$ python3 -q
>>> import numpy as np
>>> from numpy import linalg as LA
>>> np.set_printoptions(precision=3, suppress=True, linewidth=120, sign=" ")
>>> K = np.load("arr.npy")
>>> print(K)
[[ 1 -2  1 -2]
 [-1  3 -1  3]
 [ 1 -2  1 -2]
 [-1  3 -1  3]]
>>> U, s, Vh = LA.svd(K)
>>> print(s.round(3) + 0)
[ 7.729  0.518  0.     0.   ]
>>> print(np.argmax(s[:-1] / (s[1:] + 1e-6)) + 1)
2
>>> B = U[:, :2] @ np.diag(s[:2]) @ Vh[:2]
>>> print(LA.matrix_rank(B))
2
>>> print(B)
[[ 1. -2.  1. -2.]
 [-1.  3. -1.  3.]
 [ 1. -2.  1. -2.]
 [-1.  3. -1.  3.]]
>>> print(round(float(LA.norm(K - B) / LA.norm(K)), 3))
0.0
>>> print(LA.matrix_rank(K, rtol=0.05))
2
>>> X = 4 * np.eye(8) + np.ones((8, 8))
>>> print(X)
[[ 5.  1.  1.  1.  1.  1.  1.  1.]
 [ 1.  5.  1.  1.  1.  1.  1.  1.]
 [ 1.  1.  5.  1.  1.  1.  1.  1.]
 [ 1.  1.  1.  5.  1.  1.  1.  1.]
 [ 1.  1.  1.  1.  5.  1.  1.  1.]
 [ 1.  1.  1.  1.  1.  5.  1.  1.]
 [ 1.  1.  1.  1.  1.  1.  5.  1.]
 [ 1.  1.  1.  1.  1.  1.  1.  5.]]
>>> print(LA.cond(K) > 100)
True
>>> Q, R = LA.qr(X)
>>> print(Q @ R)
[[ 5.  1.  1.  1.  1.  1.  1.  1.]
 [ 1.  5.  1.  1.  1.  1.  1.  1.]
 [ 1.  1.  5.  1.  1.  1.  1.  1.]
 [ 1.  1.  1.  5.  1.  1.  1.  1.]
 [ 1.  1.  1.  1.  5.  1.  1.  1.]
 [ 1.  1.  1.  1.  1.  5.  1.  1.]
 [ 1.  1.  1.  1.  1.  1.  5.  1.]
 [ 1.  1.  1.  1.  1.  1.  1.  5.]]
>>> print(np.abs(np.diag(R)))
[ 5.657  4.899  4.619  4.472  4.382  4.32   4.276  4.243]
>>> print(round(abs(R[0, 0]), 3), round(LA.norm(X[:, 0]), 3))
5.657 5.657
>>> f = np.array([-5, -7, -1, 3, -4, 7, 1]) + 0.5
>>> arr = np.eye(7) - 2 * np.outer(f, f) / (f @ f)
>>> print(arr)
[[ 0.722 -0.401 -0.031  0.216 -0.216  0.463  0.093]
 [-0.401  0.42  -0.045  0.312 -0.312  0.669  0.134]
 [-0.031 -0.045  0.997  0.024 -0.024  0.051  0.01 ]
 [ 0.216  0.312  0.024  0.832  0.168 -0.36  -0.072]
 [-0.216 -0.312 -0.024  0.168  0.832  0.36   0.072]
 [ 0.463  0.669  0.051 -0.36   0.36   0.228 -0.154]
 [ 0.093  0.134  0.01  -0.072  0.072 -0.154  0.969]]
>>> print([round(float(LA.det(arr[:i, :i])), 2) + 0 for i in range(1, 8)])
[0.72, 0.14, 0.14, -0.03, -0.2, -0.97, -1.0]
>>> print(round(LA.eigvalsh(arr).min(), 3))
-1.0
>>> print(np.all(LA.eigvalsh(arr) > 0))
False
>>> x = np.array([-5, 0, -1, -2, 1, -5, -3])
>>> target = arr @ x
>>> beta, lr = np.zeros(7), 1 / LA.norm(arr, 2) ** 2
>>> for i in range(10):
...     beta -= lr * arr.T @ (arr @ beta - target)
...     if i % 2 == 0: print(i, round(LA.norm(arr @ beta - target), 3))
... 
0 0.0
2 0.0
4 0.0
6 0.0
8 0.0
>>> print(round(float(LA.cond(arr)), 3))
1.0
>>> evals, vecs = LA.eigh(arr)
>>> x = np.array([2, -3, 2, 3, 0, -1, -3])
>>> print(round(np.abs(arr).sum(axis=1).max(), 3), round(np.abs(evals).max(), 3))
2.293 1.0
>>> print(np.round(vecs * np.abs(evals) @ vecs.T, 3) + 0)
[[ 1.  0.  0.  0.  0.  0.  0.]
 [ 0.  1.  0.  0.  0.  0.  0.]
 [ 0.  0.  1.  0.  0.  0.  0.]
 [ 0.  0.  0.  1.  0.  0.  0.]
 [ 0.  0.  0.  0.  1.  0.  0.]
 [ 0.  0.  0.  0.  0.  1.  0.]
 [ 0.  0.  0.  0.  0.  0.  1.]]
>>> print(round(float(x @ arr @ x), 3))
35.122
>>> E = np.arange(143).reshape(13, 11) + -1
>>> print(E)
[[ -1   0   1   2   3   4   5   6   7   8   9]
 [ 10  11  12  13  14  15  16  17  18  19  20]
 [ 21  22  23  24  25  26  27  28  29  30  31]
 [ 32  33  34  35  36  37  38  39  40  41  42]
 [ 43  44  45  46  47  48  49  50  51  52  53]
 [ 54  55  56  57  58  59  60  61  62  63  64]
 [ 65  66  67  68  69  70  71  72  73  74  75]
 [ 76  77  78  79  80  81  82  83  84  85  86]
 [ 87  88  89  90  91  92  93  94  95  96  97]
 [ 98  99 100 101 102 103 104 105 106 107 108]
 [109 110 111 112 113 114 115 116 117 118 119]
 [120 121 122 123 124 125 126 127 128 129 130]
 [131 132 133 134 135 136 137 138 139 140 141]]
>>> U, s, Vh = LA.svd(E)
>>> print(np.argmax(s[:-1] / (s[1:] + 1e-6)) + 1)
2
>>> B = U[:, :2] @ np.diag(s[:2]) @ Vh[:2]
>>> print(np.round(LA.norm(E - B) / LA.norm(E), 3))
0.0
>>> print(B.round(3) + 0)
[[ -1.   0.   1.   2.   3.   4.   5.   6.   7.   8.   9.]
 [ 10.  11.  12.  13.  14.  15.  16.  17.  18.  19.  20.]
 [ 21.  22.  23.  24.  25.  26.  27.  28.  29.  30.  31.]
 [ 32.  33.  34.  35.  36.  37.  38.  39.  40.  41.  42.]
 [ 43.  44.  45.  46.  47.  48.  49.  50.  51.  52.  53.]
 [ 54.  55.  56.  57.  58.  59.  60.  61.  62.  63.  64.]
 [ 65.  66.  67.  68.  69.  70.  71.  72.  73.  74.  75.]
 [ 76.  77.  78.  79.  80.  81.  82.  83.  84.  85.  86.]
 [ 87.  88.  89.  90.  91.  92.  93.  94.  95.  96.  97.]
 [ 98.  99. 100. 101. 102. 103. 104. 105. 106. 107. 108.]
 [109. 110. 111. 112. 113. 114. 115. 116. 117. 118. 119.]
 [120. 121. 122. 123. 124. 125. 126. 127. 128. 129. 130.]
 [131. 132. 133. 134. 135. 136. 137. 138. 139. 140. 141.]]
>>> print(LA.matrix_rank(E, rtol=0.05))
1
>>> m1 = np.load("test4.npy")
>>> print(m1)
[[ 4.  1.  0.  0.  0.  0.  0.  0.  0.]
 [ 0.  4.  1.  0.  0.  0.  0.  0.  0.]
 [ 0.  0.  4.  1.  0.  0.  0.  0.  0.]
 [ 0.  0.  0.  4.  1.  0.  0.  0.  0.]
 [ 0.  0.  0.  0.  4.  1.  0.  0.  0.]
 [ 0.  0.  0.  0.  0.  4.  1.  0.  0.]
 [ 0.  0.  0.  0.  0.  0.  4.  1.  0.]
 [ 0.  0.  0.  0.  0.  0.  0.  4.  1.]
 [ 0.  0.  0.  0.  0.  0.  0.  0.  4.]]
>>> print(m1 @ m1)
[[ 16.   8.   1.   0.   0.   0.   0.   0.   0.]
 [  0.  16.   8.   1.   0.   0.   0.   0.   0.]
 [  0.   0.  16.   8.   1.   0.   0.   0.   0.]
 [  0.   0.   0.  16.   8.   1.   0.   0.   0.]
 [  0.   0.   0.   0.  16.   8.   1.   0.   0.]
 [  0.   0.   0.   0.   0.  16.   8.   1.   0.]
 [  0.   0.   0.   0.   0.   0.  16.   8.   1.]
 [  0.   0.   0.   0.   0.   0.   0.  16.   8.]
 [  0.   0.   0.   0.   0.   0.   0.   0.  16.]]
>>> print(np.allclose(m1, m1.T))
False
>>> print(np.allclose(m1 @ m1.T, m1.T @ m1))
False
>>> print((m1 + m1.T) / 2)
[[ 4.   0.5  0.   0.   0.   0.   0.   0.   0. ]
 [ 0.5  4.   0.5  0.   0.   0.   0.   0.   0. ]
 [ 0.   0.5  4.   0.5  0.   0.   0.   0.   0. ]
 [ 0.   0.   0.5  4.   0.5  0.   0.   0.   0. ]
 [ 0.   0.   0.   0.5  4.   0.5  0.   0.   0. ]
 [ 0.   0.   0.   0.   0.5  4.   0.5  0.   0. ]
 [ 0.   0.   0.   0.   0.   0.5  4.   0.5  0. ]
 [ 0.   0.   0.   0.   0.   0.   0.5  4.   0.5]
 [ 0.   0.   0.   0.   0.   0.   0.   0.5  4. ]]
>>> print(np.round(LA.det(m1), 3))
262144.0
>>> print(round(float(np.abs(LA.eigvals(m1)).max()), 3))
4.0
>>> print(np.sort(np.abs(LA.eigvals(m1))))
[ 4.  4.  4.  4.  4.  4.  4.  4.  4.]
>>> print(np.trace(m1))
36.0
